>>> import numpy as np
>>> from numpy import linalg as LA
>>> np.set_printoptions(precision=4, suppress=True, linewidth=120, sign=" ")
>>> K = np.load("layer6.npy")
>>> print(K)
[[-0.3    -1.     -0.9    -0.7    -0.4    -0.2    -0.4   ]
 [-1.3     0.3     0.6    -0.7     0.8     1.3     0.7   ]
 [ 0.     -1.5    -1.      1.      0.7     0.7    -0.1   ]
 [ 1.2    -0.8     1.5    -0.2    -0.1     1.3    -0.2   ]
 [-1.1896  1.564  -1.4713 -1.1816  1.4019  0.5857  1.05  ]
 [-1.2     1.5    -1.4    -1.3     1.4     0.6     1.1   ]
 [-0.5    -0.4    -1.1     0.      0.2     0.7    -0.5   ]]
>>> theta = np.radians(135)
>>> r_ = np.eye(7)
>>> r_[4, 4] = r_[3, 3] = np.cos(theta)
>>> r_[4, 3], r_[3, 4] = -np.sin(theta), np.sin(theta)
>>> print(r_)
[[ 1.      0.      0.      0.      0.      0.      0.    ]
 [ 0.      1.      0.      0.      0.      0.      0.    ]
 [ 0.      0.      1.      0.      0.      0.      0.    ]
 [ 0.      0.      0.     -0.7071  0.7071  0.      0.    ]
 [ 0.      0.      0.     -0.7071 -0.7071  0.      0.    ]
 [ 0.      0.      0.      0.      0.      1.      0.    ]
 [ 0.      0.      0.      0.      0.      0.      1.    ]]
>>> M2 = K @ r_.T
>>> print(np.allclose(K @ K.T, M2 @ M2.T))
True
>>> print(np.allclose(LA.norm(K, axis=1), LA.norm(M2, axis=1)))
True
>>> print(LA.svd(K, compute_uv=False), LA.svd(M2, compute_uv=False))
[ 5.0842  2.7817  2.5397  1.4049  1.1037  0.6512  0.0027] [ 5.0842  2.7817  2.5397  1.4049  1.1037  0.6512  0.0027]
>>> print(np.round(LA.det(r_), 4), round(float(np.trace(r_)), 4))
1.0 3.5858
